$ python3 -q
>>> import numpy as np
>>> np.set_printoptions(precision=2, suppress=True, linewidth=120, legacy="1.25")
>>> rnd = lambda a: np.round(a, 2) + 0
>>> m1 = np.load("block7.npy")
>>> print(m1)
[[  7  -7   9]
 [ -9   2   0]
 [  9   9   7]
 [ -9   4   9]
 [-29   1   9]]
>>> other = m1 / np.sqrt((m1 ** 2).mean(axis=1, keepdims=True))
>>> print(rnd(np.linalg.norm(other, axis=1)))
[1.73 1.73 1.73 1.73 1.73]
>>> print(np.linalg.matrix_rank(other) == np.linalg.matrix_rank(m1))
True
>>> feats = np.load("m.npy")
>>> print(feats)
[[-0.78  0.   -0.87]
 [ 0.69  0.    0.79]
 [ 0.4   0.    0.49]
 [ 0.07  0.    0.09]
 [-0.51  0.   -0.62]
 [-0.51  0.   -0.62]
 [-0.75  0.   -0.85]
 [-0.4   0.   -0.49]
 [ 0.07  0.    0.09]
 [ 0.07  0.    0.09]
 [-0.85  0.   -0.92]
 [ 0.78  0.    0.87]
 [ 0.07  0.    0.09]
 [ 0.6   0.    0.72]
 [ 0.56  0.    0.67]
 [-0.14  0.   -0.18]
 [-0.34  0.   -0.42]
 [ 0.65  0.    0.76]
 [-0.78  0.   -0.87]
 [-0.89  0.   -0.95]
 [ 0.14  0.    0.18]
 [-0.83  0.   -0.91]
 [ 0.87  0.    0.94]
 [-0.87  0.   -0.94]
 [-0.07  0.   -0.09]
 [ 0.4   0.    0.49]
 [ 0.    0.    0.  ]
 [ 0.    0.    0.  ]
 [ 0.27  0.    0.35]
 [ 0.21  0.    0.26]]
>>> # rows and columns are dependent
>>> U, sigma, Vt = np.linalg.svd(feats)
>>> evecs = Vt[:(sigma > 1e-8).sum()]
>>> rng = np.random.default_rng(31)
>>> x0 = feats[11] + 3 * feats[25] + rng.integers(2) * np.eye(3)[0]
>>> print(rnd(x0))
[2.98 0.   2.34]
>>> print(np.linalg.matrix_rank(np.vstack([feats, x0])))
2
>>> print(np.linalg.lstsq(feats[:-1].T, feats[-1])[2])
2
>>> print(np.abs(np.diag(np.linalg.qr(feats)[1])) > 1e-9)
[ True False  True]
>>> print(rnd(feats @ np.linalg.pinv(feats) @ feats))
[[-0.78  0.   -0.87]
 [ 0.69  0.    0.79]
 [ 0.4   0.    0.49]
 [ 0.07  0.    0.09]
 [-0.51  0.   -0.62]
 [-0.51  0.   -0.62]
 [-0.75  0.   -0.85]
 [-0.4   0.   -0.49]
 [ 0.07  0.    0.09]
 [ 0.07  0.    0.09]
 [-0.85  0.   -0.92]
 [ 0.78  0.    0.87]
 [ 0.07  0.    0.09]
 [ 0.6   0.    0.72]
 [ 0.56  0.    0.67]
 [-0.14  0.   -0.18]
 [-0.34  0.   -0.42]
 [ 0.65  0.    0.76]
 [-0.78  0.   -0.87]
 [-0.89  0.   -0.95]
 [ 0.14  0.    0.18]
 [-0.83  0.   -0.91]
 [ 0.87  0.    0.94]
 [-0.87  0.   -0.94]
 [-0.07  0.   -0.09]
 [ 0.4   0.    0.49]
 [ 0.    0.    0.  ]
 [ 0.    0.    0.  ]
 [ 0.27  0.    0.35]
 [ 0.21  0.    0.26]]
>>> print(rnd(np.trace(np.linalg.pinv(feats) @ feats)))
2.0
>>> print(np.unique(feats.round(6), axis=0).shape)
(23, 3)
>>> x0 = np.array([-1, 1, 3])
>>> rhs = m1 @ x0
>>> coef, lr = np.zeros(3), 1 / np.linalg.norm(m1, 2) ** 2
>>> for i in range(6):
...     coef -= lr * m1.T @ (m1 @ coef - rhs)
...     if i % 2 == 0: print(i, round(np.linalg.norm(m1 @ coef - rhs), 2))
... 
0 35.26
2 22.01
4 13.74
>>> print(rnd(coef))
[-1.17  0.77  2.38]
>>> mat = np.load("arr.npy")
>>> print(mat)
[[ 18   0  18 -18  -6]
 [ 18   0  18 -18  -6]
 [ 15   0  15 -15  -5]
 [ 18   0  18 -18  -6]
 [  9   0   9  -9  -3]
 [ 27   0  27 -27  -9]]
>>> # row 1 repeats row 0
>>> print(rnd(np.linalg.norm(mat, 2)))
79.02
>>> print(rnd(np.linalg.norm(mat, axis=1)))
[31.75 31.75 26.46 31.75 15.87 47.62]
>>> print(rnd(np.linalg.norm(mat, 1)), rnd(np.linalg.norm(mat, np.inf)))
105.0 90.0
>>> print(rnd(np.linalg.norm(mat, axis=0)))
[44.8   0.   44.8  44.8  14.93]
>>> print(mat[4] @ mat[3])
504
>>> print(np.linalg.norm(mat, axis=1).argmax())
5
>>> rk = np.linalg.matrix_rank(mat)
>>> print(rk)
1
>>> N = np.linalg.svd(mat)[2][rk:].T
>>> print(N.shape)
(5, 4)
>>> print(np.allclose(mat @ N, 0))
True
>>> print(rnd(N @ N.T))
[[ 0.68  0.   -0.32  0.32  0.11]
 [ 0.    1.    0.    0.    0.  ]
 [-0.32  0.    0.68  0.32  0.11]
 [ 0.32  0.    0.32  0.68 -0.11]
 [ 0.11  0.    0.11 -0.11  0.96]]
>>> print(np.abs(np.diag(np.linalg.qr(mat)[1])) > 1e-9)
[ True False False False False]
>>> print(rnd(np.trace(np.linalg.pinv(mat) @ mat)))
1.0
>>> print(np.unique(mat.round(6), axis=0).shape)
(4, 5)
>>> print(rnd(mat @ np.linalg.pinv(mat) @ mat))
[[ 18.   0.  18. -18.  -6.]
 [ 18.   0.  18. -18.  -6.]
 [ 15.   0.  15. -15.  -5.]
 [ 18.   0.  18. -18.  -6.]
 [  9.   0.   9.  -9.  -3.]
 [ 27.   0.  27. -27.  -9.]]
>>> print(np.allclose(mat[:-1].T @ np.linalg.lstsq(mat[:-1].T, mat[-1])[0], mat[-1]))
True
>>> M = np.array([[-1.6, 1.4, -0.5],
...     [1.6, 0.4, 0.8],
...     [0.6, -2.1, 0.9],
...     [0.2, 1.1, -0.9]])
>>> M[0] = M[3] + 0.02 * rng.normal(size=3)
>>> print(rnd(M))
[[ 0.21  1.11 -0.92]
 [ 1.6   0.4   0.8 ]
 [ 0.6  -2.1   0.9 ]
 [ 0.2   1.1  -0.9 ]]
>>> x0 = np.array([1, 0, -2])
>>> print(rnd((M * x0).sum(axis=1)))
[ 2.04  0.   -1.2   2.  ]
>>> print(rnd(np.einsum("ij,j->i", M, x0)))
[ 2.04  0.   -1.2   2.  ]
>>> print(rnd(M @ (2 * x0)))
[ 4.09  0.   -2.4   4.  ]
>>> print(rnd(M @ x0))
[ 2.04  0.   -1.2   2.  ]
>>> print(rnd(M @ np.eye(3)[2]))
[-0.92  0.8   0.9  -0.9 ]
>>> other = np.c_[M[:, :1] @ np.array([[1]]), np.array([-2, -1, 3, -1])]
>>> print(rnd(other))
[[ 0.21 -2.  ]
 [ 1.6  -1.  ]
 [ 0.6   3.  ]
 [ 0.2  -1.  ]]
>>> print(np.linalg.matrix_rank(np.c_[M, other]))
4
>>> print(rnd(np.linalg.lstsq(M, other[:, 0])[0]))
[1. 0. 0.]
>>> def softmax(z):
...     e = np.exp(z - z.max(axis=-1, keepdims=True))
...     return e / e.sum(axis=-1, keepdims=True)
... 
>>> print(rnd(softmax(m1[0] + 4)))
[0.12 0.   0.88]
>>> print(rnd(softmax(10 * m1[0])))
[0. 0. 1.]
>>> print(rnd(softmax(m1).sum(axis=1)))
[1. 1. 1. 1. 1.]
>>> S = m1 @ m1.T / np.sqrt(3)
>>> print(rnd(softmax(S)))
[[1. 0. 0. 0. 0.]
 [0. 0. 0. 0. 1.]
 [0. 0. 1. 0. 0.]
 [0. 0. 0. 0. 1.]
 [0. 0. 0. 0. 1.]]
>>> labels = rng.permutation(3)
>>> other = M[:, labels] * rng.choice([-1, 1], 3)
>>> print(rnd(other))
[[ 0.21  1.11  0.92]
 [ 1.6   0.4  -0.8 ]
 [ 0.6  -2.1  -0.9 ]
 [ 0.2   1.1   0.9 ]]
>>> U, _, Vt = np.linalg.svd(M.T @ other)
>>> print(rnd(np.linalg.lstsq(M, other)[0]))
[[ 1.  0.  0.]
 [ 0.  1.  0.]
 [ 0.  0. -1.]]
>>> print(rnd(U @ Vt))
[[ 1.  0.  0.]
 [ 0.  1.  0.]
 [ 0.  0. -1.]]
>>> print(labels)
[0 1 2]
>>> print(rnd(np.linalg.norm(other, "nuc")))
5.55
>>> print(rnd(np.linalg.norm(other[3] - other[2])))
3.69
>>> print(rnd(np.linalg.norm(other, axis=0)))
[1.73 2.65 1.76]
>>> print(rnd(np.linalg.norm(other, 2)))
3.04
>>> print(rnd(np.linalg.norm(other) ** 2 / np.linalg.norm(other, 2) ** 2))
1.42
>>> print(rnd(np.linalg.norm(other, 1)), rnd(np.linalg.norm(other, np.inf)))
4.71 3.6
>>> print(rnd(np.linalg.norm(other[3], 1)), rnd(np.linalg.norm(other[3], np.inf)))
2.2 1.1
>>> print(rnd(other[3] @ other[2]))
-3.0
>>> print(rnd(np.linalg.norm(other, axis=1)))
[1.46 1.83 2.36 1.44]
>>> r0 = np.array([-1, -3, 2, 0])
>>> r1 = np.array([-5, 4, -1])
>>> E = np.outer(r0, r1)
>>> print(E)
[[  5  -4   1]
 [ 15 -12   3]
 [-10   8  -2]
 [  0   0   0]]
>>> # rows and columns are dependent
>>> rk = np.linalg.matrix_rank(E)
>>> print(rk)
1
>>> N = np.linalg.svd(E)[2][rk:].T
>>> print(np.linalg.matrix_rank(E.T @ E), np.linalg.matrix_rank(E @ E.T))
1 1
>>> print(rnd(N @ N.T))
[[ 0.4   0.48 -0.12]
 [ 0.48  0.62  0.1 ]
 [-0.12  0.1   0.98]]
>>> print(np.allclose(E @ N, 0))
True
>>> print(rnd(E @ N))
[[0. 0.]
 [0. 0.]
 [0. 0.]
 [0. 0.]]
>>> print([int(np.linalg.matrix_rank(np.delete(E, i, axis=0))) for i in range(4)])
[1, 1, 1, 1]
>>> cov = E.T @ E
>>> print(np.diag(cov))
[350 224  14]
>>> print(np.linalg.matrix_rank(cov))
1
>>> U, sigma, Vt = np.linalg.svd(E, full_matrices=False)
>>> print(rnd(np.sqrt((sigma ** 2).sum())), rnd(np.linalg.norm(E)))
24.25 24.25
>>> print(np.cumsum(sigma ** 2) / np.sum(sigma ** 2))
[1. 1. 1.]
>>> print(np.abs(U[:, 0]).round(6).argmax())
1
>>> print(rnd(sigma))
[24.25  0.    0.  ]
>>> print(np.allclose(U * sigma @ Vt, E))
True
>>> cov = feats.T @ feats
>>> print(np.allclose(cov, cov.T))
True
>>> print(rnd(np.trace(cov)), rnd((feats ** 2).sum()))
20.44 20.44
>>> print((feats @ feats.T).shape)
(30, 30)
>>> print([round(float(x), 2) for x in np.linalg.svd(E, compute_uv=False)[:3]])
[24.25, 0.0, 0.0]
>>> print(rnd(np.linalg.norm(E, 2) / np.linalg.norm(E)))
1.0
>>> print(np.argsort(-np.linalg.norm(E, axis=0).round(6), kind="stable")[:3])
[0 1 2]
>>> other = np.array([[3, 0, 2, 1], [1, 5, 5, 0], [0, 4, 0, 0], [5, 0, 4, 3]])
>>> F = np.triu(other)
>>> print(F)
[[3 0 2 1]
 [0 5 5 0]
 [0 0 0 0]
 [0 0 0 3]]
>>> # triangular, det is the product of the diagonal
>>> U, sigma, Vt = np.linalg.svd(F)
>>> print(rnd(sigma))
[7.25 3.65 2.66 0.  ]
>>> print(np.argmax(sigma[:-1] / (sigma[1:] + 1e-6)) + 1)
3
>>> other = U[:, :3] @ np.diag(sigma[:3]) @ Vt[:3]
>>> print(rnd(np.linalg.norm(F - other) / np.linalg.norm(F)))
0.0
>>> print(rnd(np.linalg.norm(F - other, 2)), sigma[3])
0.0 0.0
>>> print(np.linalg.matrix_rank(F, rtol=0.05))
3
>>> print(np.linalg.matrix_rank(other))
3
>>> P = np.triu(np.array([[4, 1, 8, 7], [8, 8, 7, 1], [0, 5, 9, 3], [4, 9, 9, 3]]), 1) + np.eye(4)
>>> other = P @ F @ np.linalg.inv(P)
>>> print(P @ F - F @ P)
[[  0.   2. -19.  -6.]
 [  0.   0. -35. -17.]
 [  0.   0.   0.   9.]
 [  0.   0.   0.   0.]]
>>> print(np.trace(other), np.trace(F))
11.0 11
>>> print(F.reshape(-1, 2))
[[3 0]
 [2 1]
 [0 5]
 [5 0]
 [0 0]
 [0 0]
 [0 0]
 [0 3]]
>>> print(F.ravel(order="F"))
[3 0 0 0 0 5 0 0 2 5 0 0 1 0 0 3]
>>> print(F.reshape(2, -1))
[[3 0 2 1 0 5 5 0]
 [0 0 0 0 0 0 0 3]]
>>> t3 = F.reshape(4, 2, -1)
>>> print(np.einsum("ihd,jhd->hij", t3, t3).shape)
(2, 4, 4)
>>> print(t3.shape)
(4, 2, 2)
>>> print(np.einsum("ihd,ihd->ih", t3, t3))
[[ 9  5]
 [25 25]
 [ 0  0]
 [ 0  9]]
>>> print(t3.sum(axis=1))
[[5 1]
 [5 5]
 [0 0]
 [0 3]]
>>> r0 = np.array([1, -4, -4])
>>> print(np.cross(F[2, :3], F[0, :3]))
[0 0 0]
>>> print(np.polyval(r0, F[2]))
[-4 -4 -4 -4]
>>> J = np.load("out5.npy")
>>> print(J)
[[0 5]
 [1 0]]
>>> other = J / np.sqrt((J ** 2).mean(axis=1, keepdims=True))
>>> print(rnd(other[1]))
[1.41 0.  ]
>>> print(np.linalg.matrix_rank(other) == np.linalg.matrix_rank(J))
True
>>> print(np.linalg.matrix_rank(J - J.mean(axis=1, keepdims=True)))
1
>>> print(rnd(np.linalg.norm(other, axis=1)))
[1.41 1.41]
>>> print(J - J.mean(axis=1, keepdims=True))
[[-2.5  2.5]
 [ 0.5 -0.5]]
>>> data = np.load("x.npy")
>>> print(data)
[[2 2 0 2]
 [0 0 0 1]
 [1 1 0 0]
 [1 0 0 2]
 [2 1 0 2]
 [1 1 0 2]]
>>> U, sigma, Vt = np.linalg.svd(data)
>>> evecs = Vt[:(sigma > 1e-8).sum()]
>>> x0 = data[5] + 3 * data[3] + rng.integers(2) * np.eye(4)[2]
>>> print(x0)
[4. 1. 0. 8.]
>>> print(np.allclose(evecs.T @ evecs @ x0, x0))
True
>>> print(rnd(evecs.T @ evecs))
[[1. 0. 0. 0.]
 [0. 1. 0. 0.]
 [0. 0. 0. 0.]
 [0. 0. 0. 1.]]
